% python3 -q
>>> import numpy as np
>>> np.set_printoptions(precision=2, suppress=True, linewidth=140)
>>> rd = lambda a: np.round(a, 2) + 0
>>> feats = np.array([[6, 6, 0, 4], [0, 0, 0, 0], [6, 6, 0, 4], [6, 6, 0, 4]])
>>> # rows 0 and 2 are equal
>>> Uu, sig, vt = np.linalg.svd(feats)
>>> evecs = vt[:(sig > 1e-8).sum()]
>>> rng = np.random.default_rng(319416)
>>> vec = feats[3] + 5 * feats[1] + rng.integers(2) * np.eye(4)[1]
>>> vec
array([6., 6., 0., 4.])
>>> np.linalg.matrix_rank(np.vstack([feats, vec]))
np.int64(1)
>>> rd(evecs.T @ evecs)
array([[0.41, 0.41, 0.  , 0.27],
       [0.41, 0.41, 0.  , 0.27],
       [0.  , 0.  , 0.  , 0.  ],
       [0.27, 0.27, 0.  , 0.18]])
>>> u = np.array([3, 3, 1]) + 0.5
>>> E = np.eye(3) - 2 * np.outer(u, u) / (u @ u)
>>> rd(E)
array([[ 0.08, -0.92, -0.39],
       [-0.92,  0.08, -0.39],
       [-0.39, -0.39,  0.83]])
>>> # symmetric, so the eigenvalues are real
>>> ang = np.radians(90)
>>> r_ = np.eye(3)
>>> r_[1, 1] = r_[2, 2] = np.cos(ang)
>>> r_[1, 2], r_[2, 1] = -np.sin(ang), np.sin(ang)
>>> rd(r_)
array([[ 1.,  0.,  0.],
       [ 0.,  0., -1.],
       [ 0.,  1.,  0.]])
>>> Y = E @ r_.T
>>> rd(np.linalg.svd(E, compute_uv=False)), rd(np.linalg.svd(Y, compute_uv=False))
(array([1., 1., 1.]), array([1., 1., 1.]))
>>> rd(np.linalg.norm(E, axis=0))
array([1., 1., 1.])
>>> rd(E @ E.T)
array([[1., 0., 0.],
       [0., 1., 0.],
       [0., 0., 1.]])
>>> rd(np.linalg.svd(E, compute_uv=False))
array([1., 1., 1.])
>>> rd(np.linalg.pinv(E))
array([[ 0.08, -0.92, -0.39],
       [-0.92,  0.08, -0.39],
       [-0.39, -0.39,  0.83]])
>>> np.all(np.linalg.eigvalsh(E) > 0)
np.False_
>>> rd(np.linalg.eigvalsh(E).min())
np.float64(-1.0)
>>> [round(float(np.linalg.det(E[:i, :i])), 2) + 0 for i in range(1, 4)]
[0.08, -0.83, -1.0]
>>> W = np.array([[3, -1, -1, 2], [-3, 0, -1, 2], [0, -3, 2, -3]])
>>> beta = np.array([1, 0, 3, 0])
>>> act = np.maximum(E @ W + beta, 0)
>>> rd((act > 0).mean(axis=0))
array([0.67, 0.67, 1.  , 0.  ])
>>> (act > 0).astype(int)
array([[1, 1, 1, 0],
       [0, 1, 1, 0],
       [1, 0, 1, 0]])
>>> Z = np.array([[-2, 2, 2], [-2, -2, -1], [-2, 0, 1], [2, 0, 2]])
>>> W @ Z
array([[ 2,  8, 10],
       [12, -6, -3],
       [-4,  6, -1]])
>>> rd(act @ Z)
array([[-16.28,   5.81,   9.95],
       [-10.28,  -4.19,   0.95],
       [-12.9 ,   2.  ,   7.45]])
